$ python3 -q
>>> import numpy as np
>>> from numpy import linalg as LA
>>> np.set_printoptions(precision=1, suppress=True, linewidth=140, legacy="1.25")
>>> data = np.array([[562, 50, -26, -64, -22, -59, -166, 197],
...     [50, 528, 166, -89, -179, 132, 170, 51],
...     [-26, 166, 312, -8, -36, -9, 50, 35],
...     [-64, -89, -8, 349, 4, 59, -78, -33],
...     [-22, -179, -36, 4, 371, 14, 158, 0],
...     [-59, 132, -9, 59, 14, 397, 114, 6],
...     [-166, 170, 50, -78, 158, 114, 349, 15],
...     [197, 51, 35, -33, 0, 6, 15, 210]])
>>> # equal to its transpose
>>> data.mean(axis=0)
array([ 59. , 103.6,  60.5,  17.5,  38.8,  81.8,  76.5,  60.1])
>>> round(LA.norm(data), 1)
1331.0
>>> LA.svd(data, compute_uv=False)
array([807.2, 758.6, 495.9, 410.3, 297. , 162.1, 123.2,  23.7])
>>> np.count_nonzero(data)
62
>>> data.sum(axis=1)
array([472, 829, 484, 140, 310, 654, 612, 481])
>>> LA.matrix_rank(data)
8
>>> vals, evecs = LA.eigh(data)
>>> vec = np.array([3, -5, 5, -3, 5, -2, 1, 1])
>>> np.round(evecs * np.maximum(vals, 0) @ evecs.T, 1) + 0
array([[ 562.,   50.,  -26.,  -64.,  -22.,  -59., -166.,  197.],
       [  50.,  528.,  166.,  -89., -179.,  132.,  170.,   51.],
       [ -26.,  166.,  312.,   -8.,  -36.,   -9.,   50.,   35.],
       [ -64.,  -89.,   -8.,  349.,    4.,   59.,  -78.,  -33.],
       [ -22., -179.,  -36.,    4.,  371.,   14.,  158.,    0.],
       [ -59.,  132.,   -9.,   59.,   14.,  397.,  114.,    6.],
       [-166.,  170.,   50.,  -78.,  158.,  114.,  349.,   15.],
       [ 197.,   51.,   35.,  -33.,    0.,    6.,   15.,  210.]])
>>> np.round(evecs * np.abs(vals) @ evecs.T, 1) + 0
array([[ 562.,   50.,  -26.,  -64.,  -22.,  -59., -166.,  197.],
       [  50.,  528.,  166.,  -89., -179.,  132.,  170.,   51.],
       [ -26.,  166.,  312.,   -8.,  -36.,   -9.,   50.,   35.],
       [ -64.,  -89.,   -8.,  349.,    4.,   59.,  -78.,  -33.],
       [ -22., -179.,  -36.,    4.,  371.,   14.,  158.,    0.],
       [ -59.,  132.,   -9.,   59.,   14.,  397.,  114.,    6.],
       [-166.,  170.,   50.,  -78.,  158.,  114.,  349.,   15.],
       [ 197.,   51.,   35.,  -33.,    0.,    6.,   15.,  210.]])
>>> vec @ data @ vec
39711
